In [1]: import numpy as np

In [2]: from numpy import linalg as LA

In [3]: np.set_printoptions(precision=1, suppress=True, linewidth=140)

In [4]: rd = lambda a: np.round(a, 1) + 0

In [5]: F = np.diag(np.array([1, 2, 1, 1])) + -2 * np.eye(4, k=1) + -2 * np.eye(4, k=-1)

In [6]: F
Out[6]: 
array([[ 1., -2.,  0.,  0.],
       [-2.,  2., -2.,  0.],
       [ 0., -2.,  1., -2.],
       [ 0.,  0., -2.,  1.]])

In [7]: # symmetric

In [8]: out = LA.invert(F)
---------------------------------------------------------------------------
AttributeError                            Traceback (most recent call last)
Cell In[8], line 1
----> 1 out = LA.invert(F)

AttributeError: module 'numpy.linalg' has no attribute 'invert'

In [9]: out = LA.inv(F)

In [10]: rd(LA.inv(out))
Out[10]: 
array([[ 1., -2.,  0.,  0.],
       [-2.,  2., -2.,  0.],
       [ 0., -2.,  1., -2.],
       [ 0.,  0., -2.,  1.]])

In [11]: rd(LA.cond(F))
Out[11]: np.float64(49.4)

In [12]: (np.abs(out) > 1e-9).astype(int)
Out[12]: 
array([[1, 1, 1, 1],
       [1, 1, 1, 1],
       [1, 1, 1, 1],
       [1, 1, 1, 1]])

In [13]: rd(LA.slogdet(F)[0])
Out[13]: np.float64(1.0)

In [14]: rd(LA.det(F) * out)
Out[14]: 
array([[-10.,  -6.,   4.,   8.],
       [ -6.,  -3.,   2.,   4.],
       [  4.,   2.,  -2.,  -4.],
       [  8.,   4.,  -4.,  -6.]])

In [15]: r0 = np.array([-7, 7])

In [16]: np.array([np.convolve(row, r0, "same") for row in F])
Out[16]: 
array([[ -7.,  21., -14.,   0.],
       [ 14., -28.,  28., -14.],
       [  0.,  14., -21.,  21.],
       [  0.,   0.,  14., -21.]])

In [17]: w, V = LA.eigh(F)

In [18]: x = np.array([3, -5, -2, -1])

In [19]: rd(V * np.abs(w) @ V.T)
Out[19]: 
array([[ 1.6, -1.3,  0.8,  0.5],
       [-1.3,  3. , -0.7,  0.8],
       [ 0.8, -0.7,  2.6, -0.9],
       [ 0.5,  0.8, -0.9,  1.8]])

In [20]: np.abs(F).sum(axis=1).max(), rd(np.abs(w).max())
Out[20]: (np.float64(6.0), np.float64(4.7))

In [21]: [round(float(LA.det(F[:i, :i])), 2) + 0 for i in range(1, 5)]
Out[21]: [1.0, -2.0, -6.0, 2.0]

In [22]: np.all(LA.eigvalsh(F) > 0)
Out[22]: np.False_

In [23]: rng = np.random.default_rng(2597)

In [24]: idx = rng.permutation(4)

In [25]: idx
Out[25]: array([3, 2, 0, 1])

In [26]: out = F[idx][:, idx]

In [27]: rd(LA.det(out)), rd(LA.det(F[idx]))
Out[27]: (np.float64(2.0), np.float64(-2.0))

In [28]: np.allclose(out, F)
Out[28]: False

In [29]: out
Out[29]: 
array([[ 1., -2.,  0.,  0.],
       [-2.,  1.,  0., -2.],
       [ 0.,  0.,  1., -2.],
       [ 0., -2., -2.,  2.]])
